In [1]: import numpy as np

In [2]: from numpy import linalg as LA

In [3]: np.set_printoptions(precision=2, suppress=True, linewidth=160)

In [4]: def rd(a):
   ...:     return np.round(a, 2) + 0
   ...: 

In [5]: F = np.load("x.npy")

In [6]: F
Out[6]: 
array([[4., 1., 1., 1., 1.],
       [1., 4., 1., 1., 1.],
       [1., 1., 4., 1., 1.],
       [1., 1., 1., 4., 1.],
       [1., 1., 1., 1., 4.]])

In [7]: rng = np.random.default_rng(869)

In [8]: lab = rng.permutation(5)

In [9]: lab
Out[9]: array([3, 0, 4, 1, 2])

In [10]: M2 = F[lab][:, lab]

In [11]: rd(LA.det(M2)), rd(LA.det(F[lab]))
Out[11]: (np.float64(648.0), np.float64(-648.0))

In [12]: x = np.array([-7, -3, -5, 1, -3])

In [13]: a = np.maximum(F @ x, 0)

In [14]: np.maximum(F @ x, 0) - np.maximum(-F @ x, 0)
Out[14]: array([-38., -26., -32., -14., -26.])

In [15]: np.maximum(F @ (3 * x), 0)
Out[15]: array([0., 0., 0., 0., 0.])

In [16]: rd(np.tanh(F @ x))
Out[16]: array([-1., -1., -1., -1., -1.])

In [17]: K = np.load("a.npy")

In [18]: K
Out[18]: 
array([[0, 1, 0],
       [0, 0, 2],
       [0, 0, 0]])

In [19]: t = np.radians(120)

In [20]: R = np.eye(3)

In [21]: R[0, 0] = R[1, 1] = np.cos(t)

In [22]: R[0, 1], R[1, 0] = -np.sin(t), np.sin(t)

In [23]: rd(R)
Out[23]: 
array([[-0.5 , -0.87,  0.  ],
       [ 0.87, -0.5 ,  0.  ],
       [ 0.  ,  0.  ,  1.  ]])

In [24]: M2 = K @ R.T

In [25]: rd(LA.svd(K, compute_uv=False)), rd(LA.svd(M2, compute_uv=False))
Out[25]: (array([2., 1., 0.]), array([2., 1., 0.]))

In [26]: rd(LA.det(R)), rd(np.trace(R))
Out[26]: (np.float64(1.0), np.float64(0.0))

In [27]: np.allclose(LA.norm(K, axis=1), LA.norm(M2, axis=1))
Out[27]: True
